$ python -q
>>> import numpy as np
>>> np.set_printoptions(precision=3, suppress=True, linewidth=140)
>>> W0 = np.array([[-0.2, -1.3, -1.3, -0.8, -1.4, 0.2],
...     [-1.2, 1.7, 0.9, 0.7, -0.3, -0.6],
...     [0.5, -1.7, 0.7, 0.3, 0.6, -0.2],
...     [-0.2, 0.9, -0.9, -0.3, 2.2, 0.1],
...     [-0.5, -0.1, 0.8, 0.8, 1.4, -0.9],
...     [-1.0, -0.5, 0.4, 1.0, -1.5, -1.1],
...     [1.2, 0.4, 0.6, -0.4, 0.7, -2.3],
...     [0.5, -0.6, 0.9, -0.6, -0.8, 0.3]])
>>> A2 = np.c_[W0[:, :2] @ np.array([[-5, -5], [-2, -5]]), np.array([0, 1, 2, 1, 2, -2, 2, 0])]
>>> A2
array([[ 3.6,  7.5,  0. ],
       [ 2.6, -2.5,  1. ],
       [ 0.9,  6. ,  2. ],
       [-0.8, -3.5,  1. ],
       [ 2.7,  3. ,  2. ],
       [ 6. ,  7.5, -2. ],
       [-6.8, -8. ,  2. ],
       [-1.3,  0.5,  0. ]])
>>> np.round(np.linalg.lstsq(W0, A2[:, 0])[0], 3) + 0
array([-5., -2.,  0.,  0.,  0.,  0.])
>>> np.round(np.linalg.norm(A2 - W0 @ np.linalg.lstsq(W0, A2)[0], axis=0), 3) + 0
array([0.   , 0.   , 1.913])
>>> M = np.loadtxt("dump.csv", delimiter=",")
>>> M
array([[-0.7  , -0.3  ,  0.5  , -0.9  , -0.582,  1.1  ],
       [ 1.1  ,  2.   , -1.7  ,  0.1  ,  1.643,  1.5  ],
       [ 0.8  ,  1.1  ,  2.4  , -0.3  , -2.494,  0.5  ],
       [ 0.5  ,  1.1  ,  0.7  , -1.   , -0.803, -0.5  ],
       [-0.9  ,  0.8  ,  0.3  ,  0.5  , -0.316,  0.3  ],
       [ 0.8  , -0.9  ,  1.1  , -0.5  , -1.136,  1.3  ],
       [ 0.3  ,  1.1  , -1.   , -1.1  ,  0.825,  0.5  ],
       [ 0.7  , -0.2  , -0.3  ,  1.   ,  0.26 , -0.2  ],
       [ 0.7  ,  0.5  , -0.3  , -0.5  ,  0.24 ,  0.3  ],
       [-0.1  , -1.4  ,  1.9  , -0.4  , -1.91 , -1.4  ],
       [-1.7  , -0.6  , -1.3  ,  1.   ,  1.293,  0.6  ]])
>>> O, Rm = np.linalg.qr(M)
>>> np.trace(O @ O.T)
np.float64(6.0)
>>> np.allclose(Rm.T @ Rm, M.T @ M)
True
>>> O.shape, Rm.shape
((11, 6), (6, 6))
>>> np.abs(np.diag(Rm))
array([2.83 , 3.111, 3.761, 2.12 , 0.173, 2.435])
